% python3 -q
>>> import numpy as np
>>> import numpy.linalg as la
>>> np.set_printoptions(precision=3, suppress=True, linewidth=140, legacy="1.25")
>>> rd = lambda a: np.round(a, 3) + 0
>>> rng = np.random.default_rng(871272)
>>> z = rng.integers(0, 2, 3)
>>> mat = np.triu((z[:, None] == z) & (rng.random((3, 3)) < 0.8), 1).astype(int)
>>> mat += mat.T
>>> print(mat)
[[0 1 1]
 [1 0 1]
 [1 1 0]]
>>> evals, V = la.eigh(mat)
>>> x0 = np.array([2, 0, 0])
>>> print((np.sign(V[:, -1].round(6)) == np.sign(V[0, -1].round(6))).astype(int))
[1 1 1]
>>> print(rd(V * np.abs(evals) @ V.T))
[[1.333 0.333 0.333]
 [0.333 1.333 0.333]
 [0.333 0.333 1.333]]
>>> print(x0 @ mat @ x0 / (x0 @ x0), rd(evals[0]), rd(evals[-1]))
0.0 -1.0 2.0
>>> print([round(float(la.det(mat[:i, :i])), 2) + 0 for i in range(1, 4)])
[0.0, -1.0, 2.0]
>>> print(rd(la.eigvalsh(mat).min()))
-1.0
>>> evals, V = la.eig(mat)
>>> print(rd(mat @ V[:, 0] - evals[0] * V[:, 0]))
[0. 0. 0.]
>>> print(rd(np.prod(evals)))
2.0
>>> u = np.array([-1, -2, 3])
>>> other = mat + np.outer(u, np.eye(3)[1])
>>> print(la.matrix_rank(other - mat))
1
>>> print(other)
[[ 0.  0.  1.]
 [ 1. -2.  1.]
 [ 1.  4.  0.]]
>>> z = rng.permutation(3)
>>> print(z)
[1 0 2]
>>> other = mat[z][:, z]
>>> print(np.allclose(other, mat))
True
>>> print(np.diag(other))
[0 0 0]
>>> print(rd(np.sort(np.abs(la.eigvals(other)))))
[1. 1. 2.]
>>> print(rd(la.det(other)), rd(la.det(mat[z])))
2.0 -2.0
>>> print(other)
[[0 1 1]
 [1 0 1]
 [1 1 0]]
>>> X = np.loadtxt("x.csv", delimiter=",")
>>> print(X)
[[1.    0.7   0.49  0.343]
 [0.7   1.    0.7   0.49 ]
 [0.49  0.7   1.    0.7  ]
 [0.343 0.49  0.7   1.   ]]
>>> evals, V = la.eigh(X)
>>> x0 = np.array([2, 2, 4, -3])
>>> print((np.sign(V[:, -1].round(6)) == np.sign(V[0, -1].round(6))).astype(int))
[1 1 1 1]
>>> print(rd(V * np.sqrt(evals) @ V.T))
[[0.911 0.348 0.189 0.116]
 [0.348 0.856 0.332 0.189]
 [0.189 0.332 0.856 0.348]
 [0.116 0.189 0.348 0.911]]
>>> print(rd(x0 @ X @ x0))
30.844
>>> print(rd(X.sum(axis=1)))
[2.533 2.89  2.89  2.533]
>>> print(np.unravel_index(np.abs(X).argmax(), X.shape))
(0, 0)
>>> print(np.abs(X).max())
1.0
>>> print(rd(X - X[0]))
[[ 0.     0.     0.     0.   ]
 [-0.3    0.3    0.21   0.147]
 [-0.51   0.     0.51   0.357]
 [-0.657 -0.21   0.21   0.657]]
>>> print(rd(X.mean(axis=0)))
[0.633 0.722 0.722 0.633]
>>> x0 = np.array([7, -2, 2, 4])
>>> y = X @ x0
>>> print(rd(y))
[7.952 6.26  6.83  6.821]
>>> print(rd(la.solve(X, y)))
[ 7. -2.  2.  4.]
>>> print(rd(la.solve(X, 5 * y)))
[ 35. -10.  10.  20.]
>>> print(rd(la.solve(X.T, X[1])))
[0. 1. 0. 0.]
>>> K = np.array([[0, 0, 2], [0, 0, 0], [2, 0, 0]])
>>> U, sv, Vh = la.svd(K)
>>> V = Vh[:(sv > 1e-8).sum()]
>>> x0 = K[1] + 4 * K[2] + rng.integers(2) * np.eye(3)[1]
>>> print(x0)
[8. 1. 0.]
>>> print(rd(la.norm(x0 - V.T @ V @ x0)))
1.0
>>> print(np.allclose(V.T @ V @ x0, x0))
False
>>> print(np.diag(V.T @ V))
[1. 0. 1.]
>>> print(la.matrix_rank(np.vstack([K, x0])))
3
>>> rk = la.matrix_rank(K)
>>> print(rk)
2
>>> null = la.svd(K)[2][rk:].T
>>> print(la.matrix_rank(K.T @ K), la.matrix_rank(K @ K.T))
2 2
>>> print(null.shape)
(3, 1)
>>> print([int(la.matrix_rank(np.delete(K, i, axis=0))) for i in range(3)])
[1, 2, 1]
>>> print([int(la.matrix_rank(K[:i])) for i in range(1, len(K) + 1)])
[1, 1, 2]
>>> print([int(la.matrix_rank(K[:, :j + 1])) for j in range(3)])
[1, 1, 2]
>>> print(null @ null.T)
[[0. 0. 0.]
 [0. 1. 0.]
 [0. 0. 0.]]
>>> print(np.allclose(K @ null, 0))
True
>>> u = np.array([-1, -1])
>>> print(np.convolve(K[1], u))
[0 0 0 0]
>>> print(np.correlate(K[1], K[0], "full"))
[0 0 0 0 0]
>>> print(np.polyval(u, K[1]))
[-1 -1 -1]
>>> print(np.cross(K[1, :3], K[0, :3]))
[0 0 0]
>>> evals, V = la.eigh(K)
>>> print(np.unique(evals.round(6) + 0, return_counts=True)[1])
[1 1 1]
>>> print(evals)
[-2.  0.  2.]
>>> print((evals > 1e-8).sum(), (evals < -1e-8).sum())
1 1
>>> print(rd(la.eigvalsh(K + 3 * np.eye(3))))
[1. 3. 5.]
>>> print(rd(V.T @ V))
[[1. 0. 0.]
 [0. 1. 0.]
 [0. 0. 1.]]
>>> print(np.abs(V[:, -1]).round(6).argmax())
0
>>> print(rd(V @ np.diag(evals) @ V.T))
[[0. 0. 2.]
 [0. 0. 0.]
 [2. 0. 0.]]
>>> F = np.loadtxt("sample4.csv", delimiter=",")
>>> print(F)
[[0.5 0.  0.5 0. ]
 [0.  1.  0.  0. ]
 [0.  0.  1.  0. ]
 [0.  0.  0.  1. ]]
>>> print(rd(la.matrix_power(F, 100)))
[[0. 0. 1. 0.]
 [0. 1. 0. 0.]
 [0. 0. 1. 0.]
 [0. 0. 0. 1.]]
>>> print(F.sum(axis=1))
[1. 1. 1. 1.]
>>> print(rd(la.matrix_power(F, 2)))
[[0.25 0.   0.75 0.  ]
 [0.   1.   0.   0.  ]
 [0.   0.   1.   0.  ]
 [0.   0.   0.   1.  ]]
>>> p = np.eye(4)[0]
>>> for _ in range(7):
...     p = p @ F
...     print(p.round(3))
... 
[0.5 0.  0.5 0. ]
[0.25 0.   0.75 0.  ]
[0.125 0.    0.875 0.   ]
[0.062 0.    0.938 0.   ]
[0.031 0.    0.969 0.   ]
[0.016 0.    0.984 0.   ]
[0.008 0.    0.992 0.   ]
>>> proj = np.triu(np.array([[2, 1, 3, 1], [-2, 1, 0, 1], [0, 2, 3, 3], [-3, -2, 3, -2]]), 1) + np.eye(4)
>>> other = proj @ F @ la.inv(proj)
>>> print(rd(la.det(other)))
0.5
>>> print(proj @ F - F @ proj)
[[ 0.   0.5  1.5 -1. ]
 [ 0.   0.   0.   0. ]
 [ 0.   0.   0.   0. ]
 [ 0.   0.   0.   0. ]]
>>> print(la.matrix_rank(other))
4
>>> other = np.array([[3, -1], [-3, 0]])
>>> Z = np.array([[3, 0, 0], [1, 3, 1], [3, 3, 3]])
>>> W0 = np.kron(other, Z)
>>> print(W0)
[[ 9  0  0 -3  0  0]
 [ 3  9  3 -1 -3 -1]
 [ 9  9  9 -3 -3 -3]
 [-9  0  0  0  0  0]
 [-3 -9 -3  0  0  0]
 [-9 -9 -9  0  0  0]]
>>> other = W0 / la.norm(W0, axis=1, keepdims=True)
>>> G = other @ other.T
>>> print(rd(la.norm(other, axis=1)))
[1. 1. 1. 1. 1. 1.]
>>> print((G - 2 * np.eye(6)).round(6).argmax(axis=1))
[2 2 1 5 5 4]
>>> m1 = np.load("out3.npy")
>>> print(m1)
[[1 4 0]
 [0 1 4]
 [4 0 1]]
>>> z = rng.permutation(3)
>>> other = m1[:, z] * rng.choice([-1, 1], 3)
>>> print(other)
[[-4  1  0]
 [-1  0 -4]
 [ 0  4 -1]]
>>> U, _, Vh = la.svd(m1.T @ other)
>>> print(z)
[1 0 2]
>>> print(rd(la.lstsq(m1, other)[0]))
[[ 0.  1.  0.]
 [-1.  0.  0.]
 [ 0.  0. -1.]]
>>> u = np.array([-1, -1])
>>> print(np.convolve(W0[4], u))
[ 3 12 12  3  0  0  0]
>>> print(np.array([np.convolve(row, u, "same") for row in W0]))
[[ -9  -9   0   3   3   0]
 [ -3 -12 -12  -2   4   4]
 [ -9 -18 -18  -6   6   6]
 [  9   9   0   0   0   0]
 [  3  12  12   3   0   0]
 [  9  18  18   9   0   0]]
>>> print(np.polyval(u, W0[4]))
[ 2  8  2 -1 -1 -1]
>>> print(np.correlate(W0[4], W0[5], "full"))
[  0   0   0  27 108 135 108  27   0   0   0]
>>> q, R = la.qr(m1)
>>> print(np.allclose(R.T @ R, m1.T @ m1))
True
>>> print(rd(abs(R[0, 0])), rd(la.norm(m1[:, 0])))
4.123 4.123
>>> q = m1.astype(float).copy()
>>> for j in range(3):
...     q[:, j] -= q[:, :j] @ (q[:, :j].T @ q[:, j])
...     q[:, j] /= la.norm(q[:, j])
... 
>>> print(rd(q.T @ q))
[[1. 0. 0.]
 [0. 1. 0.]
 [0. 0. 1.]]
>>> print(rd(q))
[[ 0.243  0.939 -0.242]
 [ 0.     0.25   0.968]
 [ 0.97  -0.235  0.061]]
>>> evals, V = la.eigh(mat)
>>> print(rd(V @ np.diag(evals) @ V.T))
[[0. 1. 1.]
 [1. 0. 1.]
 [1. 1. 0.]]
>>> print(rd(np.abs(V[:, -1])))
[0.577 0.577 0.577]
>>> print(rd(V.T @ mat @ V))
[[-1.  0.  0.]
 [ 0. -1.  0.]
 [ 0.  0.  2.]]
>>> print(rd(la.svd(mat, compute_uv=False)))
[2. 1. 1.]
>>> data = np.array([[11, 0, 1, 2], [0, 13, 5, 4], [1, 0, 24, 0], [3, 2, 2, 10]])
>>> u = np.array([2, 1, 2, -1])
>>> other = data + np.outer(u, np.eye(4)[3])
>>> print(other)
[[11.  0.  1.  4.]
 [ 0. 13.  5.  5.]
 [ 1.  0. 24.  2.]
 [ 3.  2.  2.  9.]]
>>> print(la.matrix_rank(la.inv(other) - la.inv(data), tol=1e-8))
1
